$ python3 -q
>>> import numpy as np
>>> from numpy import linalg as LA
>>> np.set_printoptions(precision=2, suppress=True, linewidth=100, legacy="1.25")
>>> J = np.abs(np.array([[0, 5, 2, 2, 3],
...     [3, 0, 2, 1, 0],
...     [0, 5, 3, 2, 0],
...     [3, 4, 4, 2, 4],
...     [3, 3, 4, 3, 0]])) + np.eye(5)
>>> J = J / J.sum(axis=1, keepdims=True)
>>> J
array([[0.08, 0.38, 0.15, 0.15, 0.23],
       [0.43, 0.14, 0.29, 0.14, 0.  ],
       [0.  , 0.45, 0.36, 0.18, 0.  ],
       [0.17, 0.22, 0.22, 0.17, 0.22],
       [0.21, 0.21, 0.29, 0.21, 0.07]])
>>> O, r_ = LA.qr(J)
>>> print(np.round(O @ r_, 2) + 0)
[[0.08 0.38 0.15 0.15 0.23]
 [0.43 0.14 0.29 0.14 0.  ]
 [0.   0.45 0.36 0.18 0.  ]
 [0.17 0.22 0.22 0.17 0.22]
 [0.21 0.21 0.29 0.21 0.07]]
>>> print(np.allclose(r_.T @ r_, J.T @ J))
True
>>> r_
array([[-0.51, -0.34, -0.45, -0.29, -0.14],
       [ 0.  ,  0.6 ,  0.37,  0.25,  0.18],
       [ 0.  ,  0.  , -0.16, -0.04,  0.15],
       [ 0.  ,  0.  ,  0.  , -0.07, -0.14],
       [ 0.  ,  0.  ,  0.  ,  0.  , -0.12]])
>>> np.round(O.T @ O, 2) + 0
array([[1., 0., 0., 0., 0.],
       [0., 1., 0., 0., 0.],
       [0., 0., 1., 0., 0.],
       [0., 0., 0., 1., 0.],
       [0., 0., 0., 0., 1.]])
>>> round(float(np.trace(O @ O.T)), 2)
5.0
>>> rng = np.random.default_rng(61993)
>>> A2 = J + rng.integers(-2, 3, (5, 3)) @ rng.integers(-2, 3, (3, 5))
>>> A2
array([[-0.92, -1.62,  0.15,  1.15, -0.77],
       [ 0.43,  2.14,  4.29,  0.14,  1.  ],
       [ 3.  , -3.55, -7.64,  3.18, -4.  ],
       [-7.83, -3.78,  0.22, -3.83,  2.22],
       [ 2.21,  6.21,  4.29, -1.79,  3.07]])
>>> np.round(LA.svd(A2 - J, compute_uv=False), 2) + 0
array([13.56, 10.8 ,  3.24,  0.  ,  0.  ])
>>> proj = np.triu(np.array([[-3, 2, 3, 3, -5],
...     [-4, 1, 4, 2, 0],
...     [-1, -1, -5, 4, -4],
...     [-3, -1, -2, 5, -1],
...     [1, -3, 1, -1, -4]]), 1) + np.eye(5)
>>> A2 = proj @ J @ LA.inv(proj)
>>> LA.matrix_rank(A2)
5
>>> np.round(np.poly(A2), 2) + 0
array([ 1.  , -0.82, -0.25,  0.07,  0.  ,  0.  ])
>>> X = np.load("block15.npy")
>>> X
array([[-0.83, -0.55],
       [-0.55,  0.83]])
>>> O, r_ = LA.qr(X)
>>> r_
array([[1., 0.],
       [0., 1.]])
>>> np.round(O.T @ O, 2) + 0
array([[1., 0.],
       [0., 1.]])
>>> np.abs(np.diag(r_))
array([1., 1.])
>>> np.trace(O @ O.T)
2.0
>>> O @ r_
array([[-0.83, -0.55],
       [-0.55,  0.83]])
>>> np.allclose(r_.T @ r_, X.T @ X)
True
>>> O, vecs = LA.qr(r_[:, :1])[0], LA.qr(r_[:, 1:])[0]
>>> sv = LA.svd(O.T @ vecs, compute_uv=False)
>>> round(float(LA.norm(O @ O.T - vecs @ vecs.T, 2)), 2)
1.0
>>> (sv > 0.9).sum()
0
>>> sv
array([0.])
>>> x = np.array([-5, -2])
>>> print(LA.norm(X @ x) <= LA.norm(X, 2) * LA.norm(x) + 1e-9)
True
>>> print((X * x).sum(axis=1))
[5.27 1.11]
>>> np.einsum("ij,j->i", X, x)
array([5.27, 1.11])
>>> print(X @ x)
[5.27 1.11]
>>> [round(float(LA.det(X[:i, :i])), 2) + 0 for i in range(1, 3)]
[-0.83, -1.0]
>>> np.all(LA.eigvalsh(X) > 0)
False
>>> mat = np.load("dump.npy")
>>> mat
array([[0, 0, 1],
       [0, 0, 1],
       [1, 1, 0]])
>>> x = np.array([1, 3])
>>> target = X @ x
>>> target
array([-2.5 ,  1.94])
>>> LA.solve(X, target + X[:, 0])
array([2., 3.])
>>> LA.solve(X.T, X[1])
array([-0.,  1.])
>>> LA.solve(X, X[:, 1])
array([-0.,  1.])
>>> LA.solve(X, target)
array([1., 3.])
>>> LA.solve(X, 2 * target)
array([2., 6.])
>>> idx = rng.permutation(3)
>>> idx
array([2, 1, 0])
>>> A2 = mat[idx][:, idx]
>>> np.diag(A2)
array([0, 0, 0])
>>> U, sv, Vt = LA.svd(mat)
>>> print(sv)
[ 1.41  1.41 -0.  ]
>>> np.argmax(sv[:-1] / (sv[1:] + 1e-6)) + 1
2
>>> A2 = U[:, :2] @ np.diag(sv[:2]) @ Vt[:2]
>>> print(np.abs(mat - A2).max())
0.0
>>> print(LA.matrix_rank(mat, rtol=0.05))
2
>>> np.round(LA.norm(mat - A2, 2), 2), sv[2]
(0.0, -0.0)
>>> np.round(LA.norm(mat - A2) / LA.norm(mat), 2)
0.0
>>> A2
array([[0., 0., 1.],
       [0., 0., 1.],
       [1., 1., 0.]])
>>> round(float(LA.det(2 * mat)), 2), round(float(LA.det(mat)), 2)
(0.0, 0.0)
>>> print(np.round(LA.eigvals(mat).sum().real, 2))
-0.0
>>> round(float(LA.det(mat[::-1])), 2)
0.0
>>> O, _ = LA.qr(np.array([[2.1, -0.1, -0.4, -1.4, 1.2, 1.2],
...     [-0.4, 0.7, 0.9, -1.1, 0.5, -1.0],
...     [1.4, 1.2, -1.2, -0.9, -1.7, -0.2],
...     [-1.2, -0.2, -0.2, 1.2, -0.7, -0.7],
...     [0.7, 0.7, 0.8, 1.0, 1.7, -0.8],
...     [-2.4, 0.5, 0.4, -1.4, 1.7, -0.3]]))
>>> K = 2 * O
>>> K
array([[-1.11,  0.25,  0.08,  1.06, -0.89,  0.88],
       [ 0.21, -0.88,  0.95,  0.6 ,  1.11,  0.83],
       [-0.74, -1.38, -1.22, -0.16,  0.21, -0.03],
       [ 0.64,  0.17, -0.56, -0.84, -0.24,  1.58],
       [-0.37, -0.81,  1.12, -1.02, -0.94, -0.05],
       [ 1.27, -0.76, -0.19,  0.86, -1.  , -0.19]])
>>> O, vecs = LA.qr(K[:, :4])[0], LA.qr(K[:, 4:])[0]
>>> sv = LA.svd(O.T @ vecs, compute_uv=False)
>>> (sv > 0.9).sum()
0
>>> round(LA.norm(O @ O.T - vecs @ vecs.T, 2), 2)
1.0
>>> sv.round(2) + 0
array([0., 0.])
>>> LA.norm(K, axis=0)
array([2., 2., 2., 2., 2., 2.])
>>> LA.pinv(K)
array([[-0.28,  0.05, -0.19,  0.16, -0.09,  0.32],
       [ 0.06, -0.22, -0.34,  0.04, -0.2 , -0.19],
       [ 0.02,  0.24, -0.3 , -0.14,  0.28, -0.05],
       [ 0.27,  0.15, -0.04, -0.21, -0.26,  0.21],
       [-0.22,  0.28,  0.05, -0.06, -0.24, -0.25],
       [ 0.22,  0.21, -0.01,  0.39, -0.01, -0.05]])
>>> x = np.array([4, 5, 5, 0, 8, 0])
>>> target = K @ x
>>> target
array([ -9.9 ,  10.08, -14.3 ,  -1.3 ,  -7.48,  -7.64])
>>> LA.solve(K, target + K[:, 5])
array([4., 5., 5., 0., 8., 1.])
>>> print(np.round(LA.solve(K, -2 * target), 2) + 0)
[ -8. -10. -10.   0. -16.   0.]
>>> np.round(LA.solve(K.T, K[0]), 2) + 0
array([1., 0., 0., 0., 0., 0.])
>>> np.round(LA.solve(K, target), 2) + 0
array([4., 5., 5., 0., 8., 0.])
>>> gram = K.T @ K
>>> np.trace(gram), np.round((K ** 2).sum(), 2)
(24.0, 24.0)
>>> LA.eigvalsh(gram)[::-1]
array([4., 4., 4., 4., 4., 4.])
>>> print(np.allclose(gram, gram.T))
True
>>> print(LA.matrix_rank(gram))
6
>>> LA.svd(K, compute_uv=False) ** 2
array([4., 4., 4., 4., 4., 4.])
>>> print(np.diag(gram))
[4. 4. 4. 4. 4. 4.]
>>> data = np.loadtxt("out18.csv", delimiter=",")
>>> data
array([[1., 2., 2., 0.],
       [2., 1., 2., 2.],
       [2., 2., 1., 2.],
       [0., 2., 2., 1.]])
>>> evals, vecs = LA.eigh(data)
>>> x = np.array([2, 2, 4, 2])
>>> np.abs(data).sum(axis=1).max(), round(float(np.abs(evals).max()), 2)
(7.0, 6.12)
>>> (np.sign(vecs[:, -1].round(6)) == np.sign(vecs[0, -1].round(6))).astype(int)
array([1, 1, 1, 1])
>>> print(vecs * np.maximum(evals, 0) @ vecs.T)
[[1.66 1.49 1.49 0.66]
 [1.49 1.9  1.9  1.49]
 [1.49 1.9  1.9  1.49]
 [0.66 1.49 1.49 1.66]]
>>> proj = np.triu(np.array([[0, 3, -3, 0], [0, 2, 3, 0], [-2, 2, -2, -1], [-1, 1, -2, 2]]), 1) + np.eye(4)
>>> A2 = proj @ data @ LA.inv(proj)
>>> print(np.trace(A2), np.trace(data))
4.0 4.0
>>> np.poly(A2)
array([  1.,  -4., -14.,   4.,  13.])
>>> x = np.array([-5, -4, 2, 5])
>>> target = data @ x
>>> print(target)
[-9.  0. -6.  1.]
>>> LA.solve(data, target)
array([-5., -4.,  2.,  5.])
>>> LA.solve(data, data[:, 1])
array([ 0.,  1., -0., -0.])
>>> A2 = data / np.sqrt((data ** 2).mean(axis=1, keepdims=True))
>>> LA.matrix_rank(data - data.mean(axis=1, keepdims=True))
3
>>> F = np.array([[0, 1, 2], [-1, 0, 1]])
>>> U, sv = LA.svd(F)
Traceback (most recent call last):
  File "<python-input-110>", line 1, in <module>
    U, sv = LA.svd(F)
    ^^^^^
ValueError: too many values to unpack (expected 2)
>>> U, sv, Vt = LA.svd(F, full_matrices=False)
>>> np.abs(Vt[0])
array([0.18, 0.37, 0.91])
>>> A = np.loadtxt("run18.csv", delimiter=",")
>>> print(A)
[[-0.99 -0.99  1.    0.85]
 [ 0.97  0.66 -1.   -0.76]
 [-0.39  0.05  0.82 -0.03]
 [ 0.21  0.2  -0.21 -0.18]
 [ 0.95 -0.54 -0.98 -0.95]
 [-0.08 -0.74 -0.8   0.56]
 [ 0.66  0.29  0.25 -0.89]
 [ 0.96 -0.1  -0.94 -0.98]
 [ 0.33  0.95  0.17 -0.32]
 [-0.59 -0.57  0.52  0.57]
 [-0.2  -0.76 -0.66  0.56]
 [-0.64 -0.74  0.79  0.39]
 [-0.91  0.46  0.98  0.82]
 [ 0.86  0.    0.29 -0.98]
 [-0.98 -0.98  1.    0.92]
 [-0.23  0.85  0.72  0.05]
 [ 0.89  0.99 -0.85 -0.79]
 [-0.87 -0.94  0.95  0.64]
 [ 0.97  0.99 -0.99 -0.87]
 [ 0.96  0.24 -1.   -0.79]
 [-0.96  0.05  1.    0.74]
 [ 0.97  0.72 -0.99 -0.92]
 [-0.71 -0.72  0.85  0.48]
 [-0.97 -0.82  0.94  0.97]
 [-0.64 -0.9   0.35  0.64]
 [ 1.    1.   -1.   -1.  ]
 [ 0.58  0.54 -0.98  0.46]
 [ 0.98  0.92 -1.   -0.92]
 [ 0.98  0.76 -0.98 -0.98]
 [ 0.01  0.54  0.97 -0.83]]
>>> dist = LA.norm(A[:, None] - A[None], axis=-1)
>>> dist[:5, :5]
array([[0.  , 3.63, 1.5 , 2.32, 3.34],
       [3.63, 0.  , 2.46, 1.32, 1.22],
       [1.5 , 2.46, 0.  , 1.21, 2.5 ],
       [2.32, 1.32, 1.21, 0.  , 1.51],
       [3.34, 1.22, 2.5 , 1.51, 0.  ]])
>>> LA.matrix_rank(dist ** 2)
6
>>> np.flatnonzero(dist[14] < dist.mean() / 2)
array([ 0,  9, 11, 14, 17, 22, 23, 24])
>>> dist.mean(axis=1).argmax()
14
>>> idx = A[:, 3] > np.median(A[:, 3])
>>> u = A[idx].mean(axis=0) - A[~idx].mean(axis=0)
>>> print(idx.astype(int))
[1 0 1 0 0 1 0 0 0 1 1 1 1 0 1 1 0 1 0 0 1 0 1 1 1 0 1 0 0 0]
>>> print(u)
[-1.35 -0.92  1.05  1.39]
>>> x = np.array([1, -2, 2, 0])
>>> target = A @ x
>>> c, lr = np.zeros(4), 1 / LA.norm(A, 2) ** 2
>>> for i in range(250):
...     c -= lr * A.T @ (A @ c - target)
...     if i % 50 == 0: print(i, round(LA.norm(A @ c - target), 2))
... 
0 4.51
50 0.65
100 0.5
150 0.39
200 0.3
>>> round(LA.cond(A), 2)
13.88
>>> Xc = (A - A.mean(axis=0)) / A.std(axis=0)
>>> Xc.std(axis=0)
array([1., 1., 1., 1.])
>>> c = LA.lstsq(np.delete(Xc, 0, axis=1), Xc[:, 0])[0]
>>> np.abs(c).argmax()
2
>>> c
array([ 0.07, -0.46, -0.58])
>>> gram = np.cov(A, rowvar=False)
>>> print(np.corrcoef(A.T))
[[ 1.    0.68 -0.87 -0.92]
 [ 0.68  1.   -0.47 -0.68]
 [-0.87 -0.47  1.    0.65]
 [-0.92 -0.68  0.65  1.  ]]
>>> round(np.corrcoef(A[:, 0], A[:, 1])[0, 1], 2)
0.68
>>> np.median(A, axis=0)
array([ 0.11,  0.12,  0.21, -0.1 ])
>>> print(np.argsort(-A.std(axis=0).round(6), kind="stable"))
[2 0 3 1]
>>> np.polyfit(A[:, 0], A[:, 1], 1)
array([ 0.62, -0.02])
>>> A.std(axis=0)
array([0.77, 0.71, 0.84, 0.74])
>>> print(np.argwhere(np.triu(np.abs(np.corrcoef(A.T)) > 0.8, 1)))
[[0 2]
 [0 3]]
>>> gram.shape
(4, 4)
>>> M = np.loadtxt("a.csv", delimiter=",")
>>> M
array([[-0.35, -0.05, -0.18,  0.92],
       [ 0.12, -0.46, -0.87, -0.16],
       [-0.46,  0.75, -0.42, -0.21],
       [ 0.81,  0.47, -0.2 ,  0.29]])
>>> x = np.array([2, 1, 0, 2])
>>> M @ x
array([ 1.09, -0.54, -0.6 ,  2.68])
>>> M @ (2 * x)
array([ 2.18, -1.08, -1.2 ,  5.35])
>>> np.sign((M @ x).round(6))
array([ 1., -1., -1.,  1.])
>>> (M @ x).argmax()
3
>>> np.einsum("ij,j->i", M, x)
array([ 1.09, -0.54, -0.6 ,  2.68])
>>> print(LA.norm(M @ x) <= LA.norm(M, 2) * LA.norm(x) + 1e-9)
True
>>> evals, vecs = LA.eigh(X)
>>> x = np.array([-2, 3])
>>> np.round(x @ X @ x / (x @ x), 2), np.round(evals[0], 2), evals[-1]
(0.83, -1.0, 1.0)
>>> vecs * np.maximum(evals, 0) @ vecs.T
array([[ 0.08, -0.28],
       [-0.28,  0.92]])
>>> print(LA.eigvalsh(X[1:, 1:]))
[0.83]
>>> print(round(LA.norm(M, 1), 2), np.round(LA.norm(M, np.inf), 2))
1.74 1.85
>>> round(LA.norm(M, "nuc"), 2)
4.0
>>> round(LA.norm(M[2], 1), 2), round(float(LA.norm(M[2], np.inf)), 2)
(1.85, 0.75)
>>> LA.norm(M, axis=1).argmax()
0
>>> np.sort(np.abs(LA.eigvals(M)))
array([1., 1., 1., 1.])
>>> print((M + M.T) / 2)
[[-0.35  0.03 -0.32  0.86]
 [ 0.03 -0.46 -0.06  0.16]
 [-0.32 -0.06 -0.42 -0.2 ]
 [ 0.86  0.16 -0.2   0.29]]
>>> np.allclose(M @ M.T, M.T @ M)
True
>>> M.inv()
Traceback (most recent call last):
  File "<python-input-164>", line 1, in <module>
    M.inv()
    ^^^^^
AttributeError: 'numpy.ndarray' object has no attribute 'inv'
>>> idx = rng.permutation(4)
>>> idx
array([2, 0, 1, 3])
>>> A2 = M[idx][:, idx]
>>> np.allclose(A2, M)
False
>>> np.sort(np.abs(LA.eigvals(A2)))
array([1., 1., 1., 1.])
>>> A2
array([[-0.42, -0.46,  0.75, -0.21],
       [-0.18, -0.35, -0.05,  0.92],
       [-0.87,  0.12, -0.46, -0.16],
       [-0.2 ,  0.81,  0.47,  0.29]])
>>> round(np.trace(A2), 2)
-0.94
